$ python -q
>>> import numpy as np
>>> np.set_printoptions(precision=2, suppress=True, linewidth=160, sign=" ")
>>> B = np.array([[2, 2, 0, 2, 2, 2],
...     [-1, 2, 2, 1, 0, -1],
...     [0, 1, 1, -2, 0, 1],
...     [0, 0, -1, -1, 1, 1]])
>>> J = B.T @ B
>>> J
array([[ 5,  2, -2,  3,  4,  5],
       [ 2,  9,  5,  4,  4,  3],
       [-2,  5,  6,  1, -1, -2],
       [ 3,  4,  1, 10,  3,  0],
       [ 4,  4, -1,  3,  5,  5],
       [ 5,  3, -2,  0,  5,  7]])
>>> # rank 4
>>> np.count_nonzero(J)
np.int64(34)
>>> np.unravel_index(np.abs(J).argmax(), J.shape)
(np.int64(3), np.int64(3))
>>> np.round(np.linalg.norm(J), 2)
np.float64(25.38)
>>> J[6]
Traceback (most recent call last):
  File "<python-input-9>", line 1, in <module>
    J[6]
    ~^^^
IndexError: index 6 is out of bounds for axis 0 with size 6
>>> vals, vecs = np.linalg.eigh(J)
>>> np.round(np.linalg.eigvalsh(J @ J), 2) + 0
array([   0.  ,    0.  ,    0.97,   60.93,  161.06,  421.04])
>>> vals.round(2) + 0
array([  0.  ,   0.  ,   0.98,   7.81,  12.69,  20.52])
>>> np.abs(vecs[:, -1]).round(6).argmax()
np.int64(1)
>>> feats = np.load("a.npy")
>>> feats
array([[  1,  -1,   1,   2,   0,  -1],
       [  1,   1,   0,  -1,  -1,  -2],
       [  0,   2,  -2,  -2,   2,  -2],
       [  2,   2,   0,   2,   0,   1],
       [  2,   1,   2,   2,   1,  -2],
       [  6,   4,   1,  -3,  -5, -11]])
>>> # rows and columns are dependent
>>> x0 = np.array([-2, -2, 2, 2, 1, 1])
>>> (feats @ x0).argmax()
np.int64(0)
>>> feats @ np.ones(6)
array([ 2., -2., -2.,  7.,  6., -8.])
>>> feats @ x0
array([  5,  -9, -12,  -3,   1, -40])
>>> np.linalg.norm(feats @ x0) <= np.linalg.norm(feats, 2) * np.linalg.norm(x0) + 1e-9
np.True_
>>> (feats * x0).sum(axis=1)
array([  5,  -9, -12,  -3,   1, -40])
>>> np.round(feats @ np.linalg.pinv(feats) @ feats, 2) + 0
array([[  1.,  -1.,   1.,   2.,   0.,  -1.],
       [  1.,   1.,   0.,  -1.,  -1.,  -2.],
       [  0.,   2.,  -2.,  -2.,   2.,  -2.],
       [  2.,   2.,   0.,   2.,   0.,   1.],
       [  2.,   1.,   2.,   2.,   1.,  -2.],
       [  6.,   4.,   1.,  -3.,  -5., -11.]])
>>> np.unique(feats.round(6), axis=0).shape
(6, 6)
>>> round(np.trace(np.linalg.pinv(feats) @ feats), 2)
np.float64(5.0)
>>> np.linalg.lstsq(feats[:-1].T, feats[-1])[2]
np.int32(5)
>>> np.abs(np.diag(np.linalg.qr(feats)[1])) > 1e-9
array([ True,  True,  True,  True,  True, False])
